$ ipython --no-banner

In [1]: import numpy as np

In [2]: np.set_printoptions(precision=2, suppress=True, linewidth=100, legacy="1.25")

In [3]: F = np.array([[1.08, 5.93, -2.76],
   ...:     [-8.83, 2.94, -5.0],
   ...:     [-0.67, -6.57, -8.74],
   ...:     [-4.39, -1.73, 2.22],
   ...:     [0.25, 0.75, -3.34],
   ...:     [-3.17, -6.93, -0.71],
   ...:     [-6.21, -3.78, 4.13],
   ...:     [0.53, -1.65, -1.79],
   ...:     [7.83, 9.37, -3.76],
   ...:     [-2.98, 3.0, 0.01],
   ...:     [4.22, 2.26, -0.05],
   ...:     [3.3, 0.88, 0.02],
   ...:     [4.85, 2.27, 2.11],
   ...:     [3.05, 2.05, -4.77]])

In [4]: Xs = F - F.mean(axis=0)

In [5]: evecs = np.linalg.svd(Xs)[2][:1]

In [6]: M2 = Xs - Xs @ evecs.T @ evecs

In [7]: round(np.linalg.norm(M2) / np.linalg.norm(Xs), 2)
Out[7]: 0.64

In [8]: M2.std(axis=0)
Out[8]: array([2.15, 2.32, 3.24])

In [9]: idx = F[:, 0] > np.median(F[:, 0])

In [10]: r0 = F[idx].mean(axis=0) - F[~idx].mean(axis=0)

In [11]: np.argsort(-np.abs(r0).round(6), kind="stable")
Out[11]: array([0, 1, 2])

In [12]: r0
Out[12]: array([7.27, 4.78, 0.06])

In [13]: idx.astype(int)
Out[13]: array([1, 0, 0, 0, 0, 0, 0, 1, 1, 0, 1, 1, 1, 1])

In [14]: round(float((((F - F.mean(axis=0)) @ r0 > 0) == idx).mean()), 2)
Out[14]: 0.86

In [15]: Xs = (F - F.mean(axis=0)) / F.std(axis=0)

In [16]: np.argwhere(np.abs(Xs) > 2)
Out[16]: 
array([[2, 2],
       [8, 1]])

In [17]: Xs.std(axis=0)
Out[17]: array([1., 1., 1.])

In [18]: c = np.linalg.lstsq(np.delete(Xs, 0, axis=1), Xs[:, 0])[0]

In [19]: c
Out[19]: array([ 0.48, -0.08])

In [20]: round(1 - np.var(Xs[:, 0] - np.delete(Xs, 0, axis=1) @ c), 2)
Out[20]: 0.24

In [21]: r0, g = F[1], F[9]

In [22]: round(float(r0 @ r0), 2)
Out[22]: 111.61

In [23]: round(r0 @ g, 2)
Out[23]: 35.08

In [24]: pr = (r0 @ g) / (r0 @ r0) * r0

In [25]: np.round(np.linalg.norm(r0 + g) ** 2 + np.linalg.norm(r0 - g) ** 2, 2)
Out[25]: 258.99

In [26]: np.outer(r0, g)
Out[26]: 
array([[ 26.31, -26.49,  -0.09],
       [ -8.76,   8.82,   0.03],
       [ 14.9 , -15.  ,  -0.05]])

In [27]: round((g - pr) @ r0, 2)
Out[27]: -0.0

In [28]: M2 = np.array([[0, 2], [-1, 2], [-2, 1]])

In [29]: np.einsum("ij->j", F)
Out[29]: array([ -1.14,   8.79, -22.43])

In [30]: M2 @ F
Traceback (most recent call last):
  Cell In[30], line 1
    M2 @ F
ValueError: matmul: Input operand 1 has a mismatch in its core dimension 0, with gufunc signature (n?,k),(k,m?)->(n?,m?) (size 14 is different from 2)
